% python3 -q
>>> import numpy as np
>>> np.set_printoptions(precision=3, suppress=True, linewidth=120)
>>> tidy = lambda a: np.round(a, 3) + 0
>>> arr = np.loadtxt("layer13.csv", delimiter=",")
>>> arr
array([[ 2., -1., -3.,  0., -2.,  0.,  3.,  0.,  3., -3., -1.,  0., -1.,  1.,  2.],
       [-1.,  2., -1., -3.,  0., -2.,  0.,  3.,  0.,  3., -3., -1.,  0., -1.,  1.],
       [-3., -1.,  2., -1., -3.,  0., -2.,  0.,  3.,  0.,  3., -3., -1.,  0., -1.],
       [ 0., -3., -1.,  2., -1., -3.,  0., -2.,  0.,  3.,  0.,  3., -3., -1.,  0.],
       [-2.,  0., -3., -1.,  2., -1., -3.,  0., -2.,  0.,  3.,  0.,  3., -3., -1.],
       [ 0., -2.,  0., -3., -1.,  2., -1., -3.,  0., -2.,  0.,  3.,  0.,  3., -3.],
       [ 3.,  0., -2.,  0., -3., -1.,  2., -1., -3.,  0., -2.,  0.,  3.,  0.,  3.],
       [ 0.,  3.,  0., -2.,  0., -3., -1.,  2., -1., -3.,  0., -2.,  0.,  3.,  0.],
       [ 3.,  0.,  3.,  0., -2.,  0., -3., -1.,  2., -1., -3.,  0., -2.,  0.,  3.],
       [-3.,  3.,  0.,  3.,  0., -2.,  0., -3., -1.,  2., -1., -3.,  0., -2.,  0.],
       [-1., -3.,  3.,  0.,  3.,  0., -2.,  0., -3., -1.,  2., -1., -3.,  0., -2.],
       [ 0., -1., -3.,  3.,  0.,  3.,  0., -2.,  0., -3., -1.,  2., -1., -3.,  0.],
       [-1.,  0., -1., -3.,  3.,  0.,  3.,  0., -2.,  0., -3., -1.,  2., -1., -3.],
       [ 1., -1.,  0., -1., -3.,  3.,  0.,  3.,  0., -2.,  0., -3., -1.,  2., -1.],
       [ 2.,  1., -1.,  0., -1., -3.,  3.,  0.,  3.,  0., -2.,  0., -3., -1.,  2.]])
>>> # equal to its transpose
>>> A2 = np.linalg.invert(arr)
Traceback (most recent call last):
  File "<python-input-6>", line 1, in <module>
    A2 = np.linalg.invert(arr)
         ^^^^^^^^^^^^^^^^
AttributeError: module 'numpy.linalg' has no attribute 'invert'
>>> A2 = np.linalg.inv(arr)
>>> tidy(np.linalg.cond(arr))
np.float64(12.444)
>>> tidy(np.linalg.slogdet(arr)[0])
np.float64(1.0)
>>> rng = np.random.default_rng(473919)
>>> labels = rng.permutation(15)
>>> labels
array([ 1, 14, 13,  5, 10,  0,  7,  6,  8,  2, 12,  9,  3, 11,  4])
>>> A2 = arr[labels][:, labels]
>>> np.trace(A2)
np.float64(30.0)
>>> np.diag(A2)
array([2., 2., 2., 2., 2., 2., 2., 2., 2., 2., 2., 2., 2., 2., 2.])
>>> np.allclose(arr, arr.T)
True
>>> arr.inv()
Traceback (most recent call last):
  File "<python-input-17>", line 1, in <module>
    arr.inv()
    ^^^^^^^
AttributeError: 'numpy.ndarray' object has no attribute 'inv'
>>> E = np.loadtxt("w.csv", delimiter=",")
>>> E
array([[ 0.7  , -0.7  , -0.8  , -1.9  ,  0.2  , -0.9  , -0.6  , -0.1  ,  1.938, -1.2  ],
       [-0.1  ,  0.1  , -0.6  ,  0.7  ,  1.5  ,  0.8  ,  1.2  ,  0.6  , -0.663,  1.   ],
       [ 0.2  ,  0.7  , -0.5  , -1.1  ,  2.1  ,  1.2  , -0.5  , -0.9  ,  1.136,  0.9  ],
       [ 1.4  ,  1.6  ,  0.9  ,  1.1  ,  0.   ,  0.   , -0.1  , -0.3  , -1.072,  2.1  ],
       [ 0.   ,  0.1  , -0.7  ,  1.4  ,  1.1  ,  0.6  ,  0.8  ,  1.6  , -1.391, -0.2  ],
       [-1.4  , -0.7  ,  0.2  ,  1.1  ,  0.2  , -1.3  ,  0.   , -1.   , -1.115, -1.4  ],
       [-0.5  , -0.1  , -1.1  , -0.7  ,  0.2  ,  1.7  ,  0.4  ,  1.1  ,  0.699, -0.2  ],
       [-0.5  ,  0.2  ,  0.6  ,  0.7  , -0.1  ,  0.8  ,  1.1  , -0.4  , -0.701,  1.8  ],
       [-1.4  , -0.4  , -1.   ,  0.7  ,  0.2  ,  0.4  ,  1.7  ,  1.1  , -0.707, -1.5  ],
       [ 0.7  , -1.7  , -2.9  , -0.7  , -1.8  ,  0.3  ,  0.9  , -1.   ,  0.699,  0.5  ],
       [-0.8  ,  1.1  , -0.1  , -0.6  , -0.2  ,  1.2  , -0.4  ,  2.2  ,  0.601, -0.5  ],
       [-0.9  ,  1.3  ,  0.2  , -0.4  , -1.7  , -1.2  , -1.3  ,  1.5  ,  0.377, -0.3  ],
       [ 2.2  ,  2.1  ,  0.5  ,  0.4  , -0.3  , -0.5  ,  0.1  , -0.3  , -0.371,  0.4  ],
       [-1.3  , -0.6  ,  0.3  , -0.5  , -1.   ,  0.5  ,  0.3  , -0.6  ,  0.499,  2.2  ],
       [-1.1  ,  0.4  ,  0.1  , -0.6  , -1.8  , -0.8  , -1.7  ,  0.   ,  0.633, -1.6  ],
       [ 0.5  ,  0.   , -0.8  ,  0.   , -0.1  , -1.7  , -0.7  , -0.3  ,  0.024,  1.9  ],
       [ 1.5  ,  0.7  ,  0.1  ,  0.   , -1.2  ,  1.   ,  1.9  ,  0.8  , -0.001,  0.3  ],
       [ 1.8  , -0.2  ,  0.   ,  0.5  , -0.5  ,  1.5  ,  1.1  , -0.5  , -0.501,  0.9  ],
       [ 0.3  ,  1.1  ,  0.4  , -0.1  , -0.8  ,  0.8  ,  1.6  ,  0.9  ,  0.078,  0.5  ],
       [-0.6  ,  0.   , -0.8  , -1.2  , -0.9  , -0.9  ,  0.7  ,  2.2  ,  1.198, -1.3  ],
       [ 1.   ,  1.9  , -0.9  ,  0.6  ,  1.1  ,  2.7  , -0.4  , -1.   , -0.6  , -0.2  ],
       [ 1.   ,  2.6  ,  0.   ,  0.6  ,  0.8  , -0.4  , -0.4  ,  1.   , -0.592,  1.7  ],
       [ 1.5  ,  0.3  ,  2.1  , -1.6  ,  0.5  , -1.3  ,  1.3  ,  0.2  ,  1.613,  0.   ],
       [ 0.9  , -0.6  ,  0.8  ,  2.1  ,  2.2  , -0.7  ,  0.7  , -0.7  , -2.105,  0.2  ],
       [-1.   ,  1.1  , -0.2  ,  1.   , -0.4  , -0.3  ,  1.   ,  1.1  , -1.022,  0.2  ],
       [ 1.   , -0.8  ,  0.2  ,  0.5  ,  0.2  , -0.3  , -0.5  , -0.7  , -0.497,  0.1  ],
       [ 0.2  , -1.5  , -1.1  ,  0.3  ,  0.9  , -1.7  ,  1.5  , -0.2  , -0.322,  1.1  ],
       [-0.9  ,  0.3  , -0.7  ,  1.8  ,  1.4  ,  0.2  ,  0.4  , -1.2  , -1.795, -0.2  ],
       [ 0.2  ,  0.9  , -0.1  , -0.1  ,  0.   ,  0.3  , -1.1  ,  1.7  ,  0.079,  0.   ],
       [ 0.5  , -0.2  ,  1.8  ,  0.1  ,  1.   ,  0.4  , -1.   ,  0.4  , -0.106, -0.5  ],
       [ 0.2  ,  0.1  , -1.8  ,  0.8  , -0.6  , -0.2  ,  1.3  , -1.6  , -0.804,  1.6  ],
       [-0.3  ,  0.2  , -1.   ,  0.   , -0.7  , -0.6  , -1.   , -0.5  , -0.001, -0.4  ],
       [ 0.2  , -1.6  , -0.5  , -0.9  , -1.3  , -1.4  , -0.1  ,  0.   ,  0.944, -0.3  ]])
>>> dist = np.linalg.norm(E[:, None] - E[None], axis=-1)
>>> (dist + 1e9 * np.eye(33)).round(6).argmin(axis=1)
array([32,  4,  6, 21,  1, 27, 10,  1,  4, 32, 28, 14,  3,  7, 11, 31, 18, 16, 16, 10,  2,  3,  0, 27,  4, 31, 15,  5,
       10, 25,  7, 25,  0])
>>> np.flatnonzero(dist[28] < dist.mean() / 2)
array([10, 28])
>>> dist.shape
(33, 33)
>>> np.unravel_index(dist.round(6).argmax(), dist.shape)
(np.int64(9), np.int64(23))
>>> np.linalg.matrix_rank(dist ** 2)
np.int64(12)
